% python3 -q
>>> import numpy as np
>>> import numpy.linalg as la
>>> np.set_printoptions(precision=2, suppress=True, linewidth=140, sign=" ")
>>> rd = lambda a: np.round(a, 2) + 0
>>> feats = np.load("case1.npy")
>>> print(feats)
[[ 0  0  0  0  5]
 [ 0  0  0 -5  0]
 [ 0  3  0  0  0]
 [ 3  0  0  0  0]
 [ 0  0  0  0  0]]
>>> print((feats + feats.T) / 2)
[[ 0.   0.   0.   1.5  2.5]
 [ 0.   0.   1.5 -2.5  0. ]
 [ 0.   1.5  0.   0.   0. ]
 [ 1.5 -2.5  0.   0.   0. ]
 [ 2.5  0.   0.   0.   0. ]]
>>> print(np.allclose(feats @ feats.T, feats.T @ feats))
False
>>> print(rd(np.abs(la.eigvals(feats)).max()))
0.0
>>> print(la.matrix_power(feats, 2))
[[  0   0   0   0   0]
 [-15   0   0   0   0]
 [  0   0   0 -15   0]
 [  0   0   0   0  15]
 [  0   0   0   0   0]]
>>> r = la.matrix_rank(feats)
>>> print(r)
4
>>> ns = la.svd(feats)[2][r:].T
>>> print([int(la.matrix_rank(feats[:i])) for i in range(1, len(feats) + 1)])
[1, 2, 3, 4, 4]
>>> print(ns @ ns.T)
[[ 0.  0.  0.  0.  0.]
 [ 0.  0.  0.  0.  0.]
 [ 0.  0.  1.  0.  0.]
 [ 0.  0.  0.  0.  0.]
 [ 0.  0.  0.  0.  0.]]
>>> print([int(la.matrix_rank(np.delete(feats, i, axis=0))) for i in range(5)])
[3, 3, 3, 3, 4]
>>> print(feats @ ns)
[[ 0.]
 [ 0.]
 [ 0.]
 [ 0.]
 [ 0.]]
>>> print(la.matrix_rank(feats.T @ feats), la.matrix_rank(feats @ feats.T))
4 4
>>> print(ns.shape)
(5, 1)
>>> print(np.allclose(feats @ ns, 0))
True
>>> print(rd(np.trace(la.pinv(feats) @ feats)))
4.0
>>> print(np.unique(feats.round(6), axis=0).shape)
(5, 5)
>>> print(rd(feats @ la.pinv(feats) @ feats))
[[ 0.  0.  0.  0.  5.]
 [ 0.  0.  0. -5.  0.]
 [ 0.  3.  0.  0.  0.]
 [ 3.  0.  0.  0.  0.]
 [ 0.  0.  0.  0.  0.]]
>>> Uu, sig, Vt = la.svd(feats)
>>> print(np.argmax(sig[:-1] / (sig[1:] + 1e-6)) + 1)
4
>>> print(sig)
[ 5.  5.  3.  3.  0.]
>>> B = Uu[:, :4] @ np.diag(sig[:4]) @ Vt[:4]
>>> print(la.matrix_rank(B))
4
>>> print(rd(la.norm(feats - B) / la.norm(feats)))
0.0
>>> print(np.abs(feats - B).max())
0.0
